% ipython --no-banner

In [1]: import numpy as np

In [2]: import numpy.linalg as la

In [3]: np.set_printoptions(suppress=True, linewidth=200)

In [4]: other = np.array([[2, 2], [3, 4], [2, 4]])

In [5]: m1 = np.kron(np.eye(3, dtype=int), other)

In [6]: m1
Out[6]: 
array([[2, 2, 0, 0, 0, 0],
       [3, 4, 0, 0, 0, 0],
       [2, 4, 0, 0, 0, 0],
       [0, 0, 2, 2, 0, 0],
       [0, 0, 3, 4, 0, 0],
       [0, 0, 2, 4, 0, 0],
       [0, 0, 0, 0, 2, 2],
       [0, 0, 0, 0, 3, 4],
       [0, 0, 0, 0, 2, 4]])

In [7]: x0 = np.array([5, 0, 3, -2, 1, 3])

In [8]: h = np.maximum(m1 @ x0, 0)

In [9]: np.maximum(m1 @ (3 * x0), 0)
Out[9]: array([30, 45, 30,  6,  3,  0, 24, 45, 42])

In [10]: np.maximum(m1 @ x0, 0) - np.maximum(-m1 @ x0, 0)
Out[10]: array([10, 15, 10,  2,  1, -2,  8, 15, 14])

In [11]: h
Out[11]: array([10, 15, 10,  2,  1,  0,  8, 15, 14])

In [12]: arr = np.loadtxt("layer15.csv", delimiter=",")

In [13]: arr
Out[13]: 
array([[ 21.,  -1.,   3.,   7.,   6., -16.,  -7., -12., -10.,   7.,  -5.,   0., -11.,   1.,  -1.,  -1.],
       [ -1.,  36.,   3.,   7.,  21.,  -4.,   2.,  -8.,  -8.,  17., -12., -12.,  17.,  -6.,   6.,  12.],
       [  3.,   3.,  42.,  16.,  16.,   2.,  14.,  -6.,   4., -21.,  -8., -38.,  13., -24.,  -4.,   2.],
       [  7.,   7.,  16.,  32.,  13.,  -4.,   8., -21., -13.,   0.,   5., -27.,   2.,  -6.,   7.,  21.],
       [  6.,  21.,  16.,  13.,  42., -14.,  -7.,   1., -18.,  -2., -18.,  -9.,  19., -14.,  18.,  13.],
       [-16.,  -4.,   2.,  -4., -14.,  33.,   3.,  10.,  11.,  -4.,  -2.,  -2.,   3.,  10.,   8.,   5.],
       [ -7.,   2.,  14.,   8.,  -7.,   3.,  43.,  -5.,  -4.,  15.,   3., -17.,  10., -19., -12.,  19.],
       [-12.,  -8.,  -6., -21.,   1.,  10.,  -5.,  31.,   2.,  -7., -11.,  15.,  11.,  -2.,  10.,  -2.],
       [-10.,  -8.,   4., -13., -18.,  11.,  -4.,   2.,  44., -28.,   2., -10.,  -7.,  10., -11., -22.],
       [  7.,  17., -21.,   0.,  -2.,  -4.,  15.,  -7., -28.,  53., -12.,  16.,   4.,   7.,   2.,  25.],
       [ -5., -12.,  -8.,   5., -18.,  -2.,   3., -11.,   2., -12.,  45.,  15., -25.,  -3., -12., -17.],
       [  0., -12., -38., -27.,  -9.,  -2., -17.,  15., -10.,  16.,  15.,  72., -27.,  19.,   7., -18.],
       [-11.,  17.,  13.,   2.,  19.,   3.,  10.,  11.,  -7.,   4., -25., -27.,  38., -15.,   4.,  18.],
       [  1.,  -6., -24.,  -6., -14.,  10., -19.,  -2.,  10.,   7.,  -3.,  19., -15.,  32.,   9.,  -1.],
       [ -1.,   6.,  -4.,   7.,  18.,   8., -12.,  10., -11.,   2., -12.,   7.,   4.,   9.,  30.,  20.],
       [ -1.,  12.,   2.,  21.,  13.,   5.,  19.,  -2., -22.,  25., -17., -18.,  18.,  -1.,  20.,  45.]])

In [14]: # equal to its transpose

In [15]: left, sigma, vt = la.svd(arr)

In [16]: evecs = vt[:(sigma > 1e-8).sum()]

In [17]: rng = np.random.default_rng(98)

In [18]: x0 = arr[2] + 5 * arr[7] + rng.integers(2) * np.eye(16)[7]

In [19]: x0
Out[19]: array([-57., -37.,  12., -89.,  21.,  52., -11., 149.,  14., -56., -63.,  37.,  68., -34.,  46.,  -8.])

In [20]: np.allclose(evecs.T @ evecs @ x0, x0)
Out[20]: True

In [21]: round(la.norm(x0 - evecs.T @ evecs @ x0), 2)
Out[21]: np.float64(0.0)

In [22]: la.matrix_rank(np.vstack([arr, x0]))
Out[22]: np.int64(10)
